% python3 -q
>>> import numpy as np
>>> from numpy import linalg as LA
>>> np.set_printoptions(precision=1, suppress=True, linewidth=140, floatmode="fixed")
>>> F = np.load("sample9.npy")
>>> F
array([[ 364, -215,  119,  -15,  -65,    5,  151, -149,  -72,    1,  -79,   55],
       [-215,  247,  -96,  -10,  -23,   59, -135,   28,  -22,   25,  107,  -15],
       [ 119,  -96,  217,   65,   45,   99,  -71,  -90,    4,   25,   -8,   62],
       [ -15,  -10,   65,   93,   70,   -7,  -82,   36,   26,   65,    1,    1],
       [ -65,  -23,   45,   70,  257, -125, -135,   21,  -15,  231,  -68,   12],
       [   5,   59,   99,   -7, -125,  212,  -86,  -70,   11, -140,   26,   39],
       [ 151, -135,  -71,  -82, -135,  -86,  317,  -24,  -23, -104,   87,   -9],
       [-149,   28,  -90,   36,   21,  -70,  -24,  208,  151,  -48,  -55, -112],
       [ -72,  -22,    4,   26,  -15,   11,  -23,  151,  160, -101,  -68,  -86],
       [   1,   25,   25,   65,  231, -140, -104,  -48, -101,  311,   10,   36],
       [ -79,  107,   -8,    1,  -68,   26,   87,  -55,  -68,   10,  296,   41],
       [  55,  -15,   62,    1,   12,   39,   -9, -112,  -86,   36,   41,   73]])
>>> LA.matrix_rank(F, rtol=0.1)
np.int64(6)
>>> np.argsort(-LA.norm(F, axis=0).round(6), kind="stable")[:3]
array([0, 9, 6])
>>> rng = np.random.default_rng(778)
>>> idx = rng.permutation(12)
>>> idx
array([11, 10,  2,  6,  1,  4,  7,  0,  8,  3,  5,  9])
>>> out = F[idx][:, idx]
>>> np.allclose(out, F)
False
>>> np.diag(out)
array([ 73, 296, 217, 317, 247, 257, 208, 364, 160,  93, 212, 311])
>>> np.round(np.sort(np.abs(LA.eigvals(out))), 1) + 0
array([  0.0,   0.0,   0.0,   0.0,   0.0,  37.0,  84.6, 211.9, 455.0, 510.6, 676.6, 779.2])
>>> round(np.abs(LA.eigvals(F)).max(), 1)
np.float64(779.2)
>>> LA.matrix_power(F, 2)
array([[ 256810, -173075,   92842,  -21132,  -47911,    6809,  130742, -120572,  -57313,  -18505,  -43069,   52356],
       [-173075,  152352,  -60157,    4785,    7450,   27552,  -96260,   42955,    5698,   12560,   66788,  -15304],
       [  92842,  -60157,  104207,   26147,   22676,   42482,  -28690,  -67710,  -22114,   25131,  -22905,   41378],
       [ -21132,    4785,   26147,   31071,   55900,   -9332,  -56142,   11508,    7614,   48990,  -15149,     939],
       [ -47911,    7450,   22676,   55900,  170373,  -80007, -112592,   18309,  -13907,  168042,  -47548,    4396],
       [   6809,   27552,   42482,   -9332,  -80007,  108139,  -24386,  -35633,    4949,  -85738,   22646,   18830],
       [ 130742,  -96260,  -28690,  -56142, -112592,  -24386,  198472,  -34514,  -18472,  -90765,   35862,    1851],
       [-120572,   42955,  -67710,   11508,   18309,  -35633,  -34514,  122236,   83943,  -26957,  -32873,  -64862],
       [ -57313,    5698,  -22114,    7614,  -13907,    4949,  -18472,   83943,   77857,  -60040,  -41216,  -46274],
       [ -18505,   12560,   25131,   48990,  168042,  -85738,  -90765,  -26957,  -60040,  199875,   -8881,   27839],
       [ -43069,   66788,  -22905,  -15149,  -47548,   22646,   35862,  -32873,  -41216,   -8881,  127670,   20467],
       [  52356,  -15304,   41378,     939,    4396,   18830,    1851,  -64862,  -46274,   27839,   20467,   37087]])
>>> np.allclose(F, F.T)
True
>>> print((F + F.T) / 2)
[[ 364.0 -215.0  119.0  -15.0  -65.0    5.0  151.0 -149.0  -72.0    1.0  -79.0   55.0]
 [-215.0  247.0  -96.0  -10.0  -23.0   59.0 -135.0   28.0  -22.0   25.0  107.0  -15.0]
 [ 119.0  -96.0  217.0   65.0   45.0   99.0  -71.0  -90.0    4.0   25.0   -8.0   62.0]
 [ -15.0  -10.0   65.0   93.0   70.0   -7.0  -82.0   36.0   26.0   65.0    1.0    1.0]
 [ -65.0  -23.0   45.0   70.0  257.0 -125.0 -135.0   21.0  -15.0  231.0  -68.0   12.0]
 [   5.0   59.0   99.0   -7.0 -125.0  212.0  -86.0  -70.0   11.0 -140.0   26.0   39.0]
 [ 151.0 -135.0  -71.0  -82.0 -135.0  -86.0  317.0  -24.0  -23.0 -104.0   87.0   -9.0]
 [-149.0   28.0  -90.0   36.0   21.0  -70.0  -24.0  208.0  151.0  -48.0  -55.0 -112.0]
 [ -72.0  -22.0    4.0   26.0  -15.0   11.0  -23.0  151.0  160.0 -101.0  -68.0  -86.0]
 [   1.0   25.0   25.0   65.0  231.0 -140.0 -104.0  -48.0 -101.0  311.0   10.0   36.0]
 [ -79.0  107.0   -8.0    1.0  -68.0   26.0   87.0  -55.0  -68.0   10.0  296.0   41.0]
 [  55.0  -15.0   62.0    1.0   12.0   39.0   -9.0 -112.0  -86.0   36.0   41.0   73.0]]
>>> np.trace(F)
np.int64(2755)
>>> print(np.round(np.sort(np.abs(LA.eigvals(F))), 1) + 0)
[  0.0   0.0   0.0   0.0   0.0  37.0  84.6 211.9 455.0 510.6 676.6 779.2]
>>> left, s, Vt = LA.svd(F)
>>> print(s.round(1) + 0)
[779.2 676.6 510.6 455.0 211.9  84.6  37.0   0.0   0.0   0.0   0.0   0.0]
>>> out = left[:, :7] @ np.diag(s[:7]) @ Vt[:7]
>>> LA.matrix_rank(out)
np.int64(7)
>>> print(np.round(LA.norm(F - out, 2), 1), np.round(s[7], 1))
0.0 0.0
>>> print(np.unique(F.round(6), axis=0).shape)
(12, 12)
>>> A = np.loadtxt("block10.csv", delimiter=",")
>>> A
array([[2.0, 0.0, 6.0, 2.0, 4.0, 5.0, 3.0, 5.0, 2.0],
       [0.0, 2.0, 1.0, 0.0, 5.0, 3.0, 5.0, 2.0, 1.0],
       [6.0, 1.0, 0.0, 4.0, 3.0, 3.0, 1.0, 5.0, 5.0],
       [2.0, 0.0, 4.0, 2.0, 4.0, 2.0, 3.0, 4.0, 2.0],
       [4.0, 5.0, 3.0, 4.0, 2.0, 3.0, 6.0, 2.0, 6.0],
       [5.0, 3.0, 3.0, 2.0, 3.0, 6.0, 5.0, 4.0, 4.0],
       [3.0, 5.0, 1.0, 3.0, 6.0, 5.0, 6.0, 3.0, 3.0],
       [5.0, 2.0, 5.0, 4.0, 2.0, 4.0, 3.0, 4.0, 4.0],
       [2.0, 1.0, 5.0, 2.0, 6.0, 4.0, 3.0, 4.0, 4.0]])
>>> q, V = LA.qr(A[:, :4])[0], LA.qr(A[:, 4:])[0]
>>> s = LA.svd(q.T @ V, compute_uv=False)
>>> s
array([1.0, 1.0, 0.7, 0.5])
>>> ev, V = LA.eigh(A)
>>> x = np.array([0, 2, 0, 0, -2, 0, 3, 0, -3])
>>> np.abs(A).sum(axis=1).max(), round(np.abs(ev).max(), 1)
(np.float64(35.0), np.float64(30.7))
>>> LA.eigvalsh(A[1:, 1:])
array([-6.2, -4.7, -1.7, -0.1,  1.7,  2.8,  6.8, 27.3])
>>> round(x @ A @ x / (x @ x), 1), round(float(ev[0]), 1), round(float(ev[-1]), 1)
(np.float64(2.3), -8.0, 30.7)
>>> out = A / np.sqrt((A ** 2).mean(axis=1, keepdims=True))
>>> LA.matrix_rank(out) == LA.matrix_rank(A)
np.True_
>>> out[3]
array([0.7, 0.0, 1.4, 0.7, 1.4, 0.7, 1.1, 1.4, 0.7])
>>> J = np.array([[1, -1, 1, -1],
...     [1, 0, 0, 0],
...     [1, 1, 1, 1],
...     [1, 2, 4, 8],
...     [1, 3, 9, 27],
...     [1, 4, 16, 64]])
>>> np.argsort(-LA.norm(J, axis=0).round(6), kind="stable")[:3]
array([3, 2, 1])
>>> print([round(float(x), 1) for x in LA.svd(J, compute_uv=False)[:3]])
[72.6, 3.8, 1.7]
>>> LA.matrix_rank(J, rtol=0.1)
np.int64(1)
>>> np.abs(LA.svd(J)[2][-1])
array([0.7, 0.3, 0.6, 0.1])
>>> out = np.c_[J[:, :1] @ np.array([[-2]]), np.array([4, -5, 4, -3, 4, -2])]
>>> out
array([[-2,  4],
       [-2, -5],
       [-2,  4],
       [-2, -3],
       [-2,  4],
       [-2, -2]])
>>> print(np.round(LA.lstsq(J, out[:, 0])[0], 1) + 0)
[-2.0  0.0  0.0  0.0]
>>> left, s, Vt = LA.svd(J)
>>> np.argmax(s[:-1] / (s[1:] + 1e-6)) + 1
np.int64(1)
>>> s
array([72.6,  3.8,  1.7,  1.1])
>>> out = left[:, :1] @ np.diag(s[:1]) @ Vt[:1]
>>> LA.matrix_rank(J, rtol=0.05)
np.int64(2)
>>> round(LA.norm(J - out) / LA.norm(J), 1)
np.float64(0.1)
>>> print(round(float(LA.norm(J - out, 2)), 1), np.round(s[1], 1))
3.8 3.8
>>> out = A + rng.integers(-2, 3, (9, 8)) @ rng.integers(-2, 3, (8, 9))
>>> out
array([[ 1.0,  4.0,  6.0, -2.0,  3.0,  0.0, 10.0,  6.0, 13.0],
       [-2.0,  5.0,  0.0, -2.0,  2.0,  1.0,  2.0,  1.0,  3.0],
       [ 6.0, -3.0, -2.0,  1.0,  8.0,  5.0, -5.0,  7.0, 12.0],
       [ 7.0, -2.0,  5.0,  3.0,  1.0, -2.0,  0.0,  8.0,  4.0],
       [ 1.0, 16.0,  8.0, -6.0,  6.0,  1.0, 12.0, -4.0, 13.0],
       [ 9.0,  0.0,  3.0, -1.0,  5.0,  5.0, -3.0,  8.0, 11.0],
       [ 0.0, -2.0, -8.0, 11.0,  2.0,  7.0, 10.0,  7.0, -4.0],
       [11.0,  1.0, 14.0,  1.0,  9.0,  3.0,  1.0,  3.0,  6.0],
       [ 0.0, 11.0, 17.0, -4.0, 10.0,  1.0,  7.0, -8.0,  7.0]])
>>> out - A
array([[ -1.0,   4.0,   0.0,  -4.0,  -1.0,  -5.0,   7.0,   1.0,  11.0],
       [ -2.0,   3.0,  -1.0,  -2.0,  -3.0,  -2.0,  -3.0,  -1.0,   2.0],
       [  0.0,  -4.0,  -2.0,  -3.0,   5.0,   2.0,  -6.0,   2.0,   7.0],
       [  5.0,  -2.0,   1.0,   1.0,  -3.0,  -4.0,  -3.0,   4.0,   2.0],
       [ -3.0,  11.0,   5.0, -10.0,   4.0,  -2.0,   6.0,  -6.0,   7.0],
       [  4.0,  -3.0,   0.0,  -3.0,   2.0,  -1.0,  -8.0,   4.0,   7.0],
       [ -3.0,  -7.0,  -9.0,   8.0,  -4.0,   2.0,   4.0,   4.0,  -7.0],
       [  6.0,  -1.0,   9.0,  -3.0,   7.0,  -1.0,  -2.0,  -1.0,   2.0],
       [ -2.0,  10.0,  12.0,  -6.0,   4.0,  -3.0,   4.0, -12.0,   3.0]])
>>> round(float(LA.norm(out) ** 2 / LA.norm(out, 2) ** 2), 1)
1.9
>>> out[7] @ out[2]
np.float64(211.0)
>>> print(round(LA.norm(out, 2), 1))
43.8
>>> round(float(LA.norm(out, "nuc")), 1)
131.2
>>> round(float(LA.norm(out, 1)), 1), np.round(LA.norm(out, np.inf), 1)
(73.0, np.float64(67.0))
>>> LA.norm(out, axis=1)
array([19.3,  7.2, 18.9, 13.1, 26.9, 18.3, 20.2, 21.3, 26.2])
>>> mat = np.load("mat.npy")
>>> mat
array([[4, 1, 4, 5, 3],
       [0, 4, 3, 3, 3],
       [0, 0, 4, 1, 5],
       [0, 0, 0, 1, 3],
       [0, 0, 0, 0, 2]])
>>> out = mat + rng.integers(-2, 3, (5, 4)) @ rng.integers(-2, 3, (4, 5))
>>> out
array([[ 3, -2,  4,  5, -1],
       [-4,  2,  2, -3,  8],
       [ 4,  4,  5,  3,  7],
       [-1,  0,  4, -1,  3],
       [ 0,  3,  2,  2,  3]])
>>> np.round(LA.svd(out - mat, compute_uv=False), 1) + 0
array([10.2,  7.6,  4.7,  2.1,  0.0])
>>> print(out - mat)
[[-1 -3  0  0 -4]
 [-4 -2 -1 -6  5]
 [ 4  4  1  2  2]
 [-1  0  4 -2  0]
 [ 0  3  2  2  1]]
>>> def softmax(z):
...     e = np.exp(z - z.max(axis=-1, keepdims=True))
...     return e / e.sum(axis=-1, keepdims=True)
... 
>>> np.round(softmax(10 * out[0]), 1) + 0
array([0.0, 0.0, 0.0, 1.0, 0.0])
>>> softmax(out).sum(axis=1)
array([1.0, 1.0, 1.0, 1.0, 1.0])
>>> S = out @ out.T / np.sqrt(5)
>>> print(softmax(S).round(6).argmax(axis=1))
[0 1 2 1 2]
>>> softmax(S)[0] @ out
array([ 3.0, -2.0,  4.0,  5.0, -1.0])
>>> idx = rng.permutation(5)
>>> idx
array([2, 3, 1, 0, 4])
>>> out = mat[idx][:, idx]
>>> np.diag(out)
array([4, 1, 4, 4, 2])
>>> np.round(LA.det(out), 1), round(LA.det(mat[idx]), 1)
(np.float64(128.0), np.float64(-128.0))
>>> np.trace(out)
np.int64(15)
>>> out
array([[4, 1, 0, 0, 5],
       [0, 1, 0, 0, 3],
       [3, 3, 4, 0, 3],
       [4, 5, 1, 4, 3],
       [0, 0, 0, 0, 2]])
>>> print(np.allclose(out, mat))
False
>>> W = np.array([[-2, -3, 0, -3],
...     [3, 0, -4, 1],
...     [-4, 1, 1, -4],
...     [2, -3, 3, -5],
...     [-1, -5, 2, -5]])
>>> b = np.array([-1, -2, 2, 1])
>>> H = np.maximum(mat @ W + b, 0)
>>> LA.matrix_rank(H)
np.int64(2)
>>> H
array([[ 0,  0, 23,  0],
       [ 2,  0,  4,  0],
       [ 0,  0, 19,  0],
       [ 0,  0, 11,  0],
       [ 0,  0,  6,  0]])
>>> cent = np.array([[2, 1], [3, 0], [-1, 1], [-3, 1]])
>>> (H @ cent).round(6).argmax(axis=1)
array([1, 1, 1, 1, 1])
>>> W @ cent
array([[-4, -5],
       [ 7,  0],
       [ 6, -7],
       [ 7,  0],
       [-4, -4]])
>>> K = np.load("test16.npy")
>>> K
array([[ 2,  0, -2, -2,  0, -2],
       [ 0,  0,  0,  0,  0,  0],
       [-1, -1,  0,  3,  2,  1],
       [-2, -2, -2,  1,  1,  0],
       [ 2, -1,  2, -2, -2,  0],
       [ 1, -2, -1, -2,  1, -2],
       [ 0, -3, -1,  1,  3, -1],
       [ 1,  1,  2,  2,  1,  1],
       [-2, -2, -2,  1,  1,  0],
       [ 2,  0,  0, -2,  2, -2],
       [ 3, -3,  1, -4, -1, -2],
       [ 2,  0,  0, -2,  2, -2],
       [ 4, -2,  1, -2, -2, -1],
       [-2, -2, -2,  1,  1,  0]])
>>> cent = K[[7, 8]].astype(float)
>>> for _ in range(6):
...     idx = LA.norm(K[:, None] - cent, axis=-1).argmin(axis=1)
...     cent = np.array([K[idx == j].mean(axis=0) for j in range(2)])
... 
>>> idx
array([0, 0, 1, 1, 0, 0, 1, 0, 1, 0, 0, 0, 0, 1])
>>> np.bincount(idx)
array([9, 5])
>>> np.abs(cent[1] - cent[0]).argmax()
np.int64(0)
>>> proj = np.triu(np.array([[-4, -6, 1, -7, -4],
...     [-3, -6, 5, -9, 4],
...     [-5, -6, -6, -7, -7],
...     [7, 5, 9, -6, 4],
...     [-7, 3, -9, -8, -2]]), 1) + np.eye(5)
>>> out = proj @ mat @ LA.inv(proj)
>>> out
array([[   4.0,    1.0,  -19.0, -115.0,  300.0],
       [   0.0,    4.0,    3.0,   56.0, -210.0],
       [   0.0,    0.0,    4.0,   22.0,  -90.0],
       [   0.0,    0.0,    0.0,    1.0,    7.0],
       [   0.0,    0.0,    0.0,    0.0,    2.0]])
>>> np.trace(out), np.trace(mat)
(np.float64(15.0), np.int64(15))
>>> D = LA.norm(K[:, None] - K[None], axis=-1)
>>> (D + 1e9 * np.eye(14)).round(6).argmin(axis=1)
array([ 5,  7,  3,  8, 12,  0,  3,  1,  3, 11, 12,  9,  4,  3])
>>> D[1].round(6).argsort(kind="stable")[:4]
array([1, 7, 3, 8])
>>> print(LA.norm(K - K.mean(axis=0), axis=1))
[3.2 1.8 4.5 3.7 4.1 2.3 3.5 4.4 3.7 3.0 5.2 3.0 4.7 3.7]
>>> D.mean(axis=1).argmax()
np.int64(10)
>>> D[1]
array([4.0, 0.0, 4.0, 3.7, 4.1, 3.9, 4.6, 3.5, 3.7, 4.0, 6.3, 4.0, 5.5, 3.7])
>>> LA.matrix_rank(D ** 2)
np.int64(8)
>>> print(np.unravel_index(D.round(6).argmax(), D.shape))
(np.int64(2), np.int64(10))
>>> G = np.cov(K, rowvar=False)
>>> np.polyfit(K[:, 5], K[:, 2], 1)
array([ 0.2, -0.2])
>>> print(np.argsort(-K.std(axis=0).round(6), kind="stable"))
[3 0 4 2 1 5]
>>> np.round(LA.eigvalsh(G)[::-1], 1) + 0
array([9.0, 3.0, 1.8, 0.9, 0.3, 0.0])
>>> round(np.corrcoef(K[:, 5], K[:, 2])[0, 1], 1)
np.float64(0.1)
>>> print(np.argwhere(np.triu(np.abs(np.corrcoef(K.T)) > 0.8, 1)))
[[3 5]]
>>> X = np.array([[-7, 0, 0, -1, -3],
...     [0, -7, 0, 0, 0],
...     [0, 0, -8, 0, 0],
...     [-4, 0, 0, 1, -8],
...     [-7, 0, 0, -4, -8]])
>>> X
array([[-7,  0,  0, -1, -3],
       [ 0, -7,  0,  0,  0],
       [ 0,  0, -8,  0,  0],
       [-4,  0,  0,  1, -8],
       [-7,  0,  0, -4, -8]])
>>> proj = np.triu(np.array([[1, 0, 0, 0, 2],
...     [-1, 2, 1, -1, 0],
...     [1, 2, 2, 0, 0],
...     [-2, 2, -1, 2, 1],
...     [0, -2, -2, 1, 1]]), 1) + np.eye(5)
>>> out = proj @ X @ LA.inv(proj)
>>> LA.matrix_rank(out)
np.int64(5)
>>> np.trace(out), np.trace(X)
(np.float64(-29.0), np.int64(-29))
>>> np.poly(out)
array([     1.0,     29.0,    250.0,    357.0,  -3701.0, -10472.0])
